% ipython --no-banner

In [1]: import numpy as np

In [2]: import numpy.linalg as la

In [3]: np.set_printoptions(precision=3, suppress=True, linewidth=140)

In [4]: rng = np.random.default_rng(3010)

In [5]: z = rng.integers(0, 2, 7)

In [6]: A = (z[:, None] == z) * -3 + np.eye(7)

In [7]: print(A)
[[-2.  0. -3.  0.  0.  0.  0.]
 [ 0. -2.  0. -3. -3. -3. -3.]
 [-3.  0. -2.  0.  0.  0.  0.]
 [ 0. -3.  0. -2. -3. -3. -3.]
 [ 0. -3.  0. -3. -2. -3. -3.]
 [ 0. -3.  0. -3. -3. -2. -3.]
 [ 0. -3.  0. -3. -3. -3. -2.]]

In [8]: M2 = A / np.sqrt((A ** 2).mean(axis=1, keepdims=True))

In [9]: print(la.matrix_rank(M2) == la.matrix_rank(A))
True

In [10]: print(la.matrix_rank(A - A.mean(axis=1, keepdims=True)))
6

In [11]: print(A @ A)
[[13.  0. 12.  0.  0.  0.  0.]
 [ 0. 40.  0. 39. 39. 39. 39.]
 [12.  0. 13.  0.  0.  0.  0.]
 [ 0. 39.  0. 40. 39. 39. 39.]
 [ 0. 39.  0. 39. 40. 39. 39.]
 [ 0. 39.  0. 39. 39. 40. 39.]
 [ 0. 39.  0. 39. 39. 39. 40.]]

In [12]: print(np.sort(la.eigvals(A).real))
[-14.  -5.   1.   1.   1.   1.   1.]

In [13]: print(np.flatnonzero(la.matrix_power((A != 0) + (A.T != 0) + np.eye(7), 7)[1]))
[1 3 4 5 6]

In [14]: print(np.round(la.det(A), 3))
70.0

In [15]: print([round(float(la.det(A[:i, :i])), 2) + 0 for i in range(1, 8)])
[-2.0, 4.0, 10.0, 25.0, 40.0, 55.0, 70.0]

In [16]: print(round(float(la.eigvalsh(A).min()), 3))
-14.0

In [17]: data = np.array([[9, 0, 0, 0, 0, 0, 0],
    ...:     [0, 1, 0, 0, 0, 0, 0],
    ...:     [0, 0, 1, 0, 0, 0, 0],
    ...:     [0, 0, 0, 5, 0, 0, 0],
    ...:     [0, 0, 0, 0, 7, 0, 0],
    ...:     [0, 0, 0, 0, 0, 1, 0],
    ...:     [0, 0, 0, 0, 0, 0, 5]])

In [18]: print(data @ data.T)
[[81  0  0  0  0  0  0]
 [ 0  1  0  0  0  0  0]
 [ 0  0  1  0  0  0  0]
 [ 0  0  0 25  0  0  0]
 [ 0  0  0  0 49  0  0]
 [ 0  0  0  0  0  1  0]
 [ 0  0  0  0  0  0 25]]

In [19]: print(la.norm(data, axis=0))
[9. 1. 1. 5. 7. 1. 5.]

In [20]: E = np.load("mat.npy")

In [21]: print(E)
[[ 1 -2]
 [-1  3]
 [ 2 -5]]

In [22]: M2 = np.c_[E[:, :1] @ np.array([[1]]), np.array([4, 2, -2])]

In [23]: print(M2)
[[ 1  4]
 [-1  2]
 [ 2 -2]]

In [24]: print(la.norm(la.qr(E)[0].T @ M2, axis=0) ** 2 / ((M2 ** 2).sum(axis=0) + 1e-12))
[1.    0.778]

In [25]: print(np.round(la.lstsq(E, M2[:, 0])[0], 3) + 0)
[1. 0.]

In [26]: ang = np.radians(60)

In [27]: Rm = np.eye(2)

In [28]: Rm[0, 0] = Rm[1, 1] = np.cos(ang)

In [29]: Rm[0, 1], Rm[1, 0] = -np.sin(ang), np.sin(ang)

In [30]: print(Rm)
[[ 0.5   -0.866]
 [ 0.866  0.5  ]]

In [31]: M2 = E @ Rm.T

In [32]: print(np.abs(M2 - E).max(axis=0))
[3.33  4.232]

In [33]: m1 = np.loadtxt("x.csv", delimiter=",")

In [34]: print(m1)
[[ -1.     -0.2    -5.013]
 [ -0.4     1.     -1.99 ]
 [  0.     -1.      0.016]
 [  0.      0.      0.002]
 [  0.      0.1    -0.038]
 [  0.2    -0.7     1.011]
 [  1.1    -0.6     5.533]
 [ -0.3    -1.5    -1.5  ]
 [  0.2     0.      1.027]
 [  0.8    -1.1     4.   ]
 [ -0.6    -0.4    -3.007]
 [  0.      1.4    -0.009]
 [  1.2    -0.5     6.017]
 [  0.6    -0.8     3.009]
 [ -1.9     1.6    -9.524]
 [ -2.3     0.7   -11.503]
 [ -1.2    -1.1    -6.006]
 [ -1.2    -0.8    -6.006]
 [ -0.1    -1.4    -0.491]]

In [35]: z = m1[:, 0] > np.median(m1[:, 0])

In [36]: u = m1[z].mean(axis=0) - m1[~z].mean(axis=0)

In [37]: print(z.astype(int))
[0 0 0 0 0 1 1 0 1 1 0 0 1 1 0 0 0 0 0]

In [38]: print(u)
[ 1.376 -0.494  6.9  ]

In [39]: Xc = m1 - m1.mean(axis=0)

In [40]: U, sig, VT = la.svd(Xc, full_matrices=False)

In [41]: print(np.abs(VT[0]).argmax())
2

In [42]: print(np.abs(U[:, 0]).argmax())
15

In [43]: print(np.round(sig ** 2 / (sig ** 2).sum(), 3) + 0)
[0.971 0.029 0.   ]

In [44]: print(sig)
[20.404  3.537  0.012]

In [45]: print(np.searchsorted(np.cumsum(sig ** 2) / (sig ** 2).sum(), 0.9) + 1)
1

In [46]: print(la.matrix_rank(Xc))
3

In [47]: print(np.round((sig ** 2).sum() ** 2 / (sig ** 4).sum(), 3))
1.06

In [48]: W1 = np.array([[3, -1], [-3, 0], [2, -3]])

In [49]: coef = np.array([-3, 1])

In [50]: H = np.maximum(m1 @ W1 + coef, 0)

In [51]: print((H > 0).mean(axis=0))
[0.316 0.684]

In [52]: print(la.matrix_rank(H))
2

In [53]: print((H > 0).astype(int))
[[0 1]
 [0 1]
 [1 1]
 [0 1]
 [0 1]
 [1 0]
 [1 0]
 [0 1]
 [0 0]
 [1 0]
 [0 1]
 [0 1]
 [1 0]
 [1 0]
 [0 1]
 [0 1]
 [0 1]
 [0 1]
 [0 1]]

In [54]: W2 = np.array([[0, -3], [-1, -1]])

In [55]: print(W1 @ W2)
[[ 1 -8]
 [ 0  9]
 [ 3 -3]]

In [56]: vec = np.array([-1, -5, -2])

In [57]: a = np.maximum(m1 @ vec, 0)

In [58]: print(m1 * (a > 1e-9)[:, None])
[[ -1.     -0.2    -5.013]
 [ -0.      0.     -0.   ]
 [  0.     -1.      0.016]
 [  0.      0.      0.   ]
 [  0.      0.     -0.   ]
 [  0.2    -0.7     1.011]
 [  0.     -0.      0.   ]
 [ -0.3    -1.5    -1.5  ]
 [  0.      0.      0.   ]
 [  0.     -0.      0.   ]
 [ -0.6    -0.4    -3.007]
 [  0.      0.     -0.   ]
 [  0.     -0.      0.   ]
 [  0.     -0.      0.   ]
 [ -1.9     1.6    -9.524]
 [ -2.3     0.7   -11.503]
 [ -1.2    -1.1    -6.006]
 [ -1.2    -0.8    -6.006]
 [ -0.1    -1.4    -0.491]]

In [59]: print(m1.T @ a)
[-138.851  -37.6   -694.896]

In [60]: print(np.maximum(m1 @ (3 * vec), 0))
[36.078  0.    14.904  0.     0.     3.834  0.    32.4    0.     0.    25.842  0.     0.     0.    38.844 65.418 56.136 51.636 24.246]

In [61]: print(np.flatnonzero(a > 1e-9))
[ 0  2  5  7 10 14 15 16 17 18]
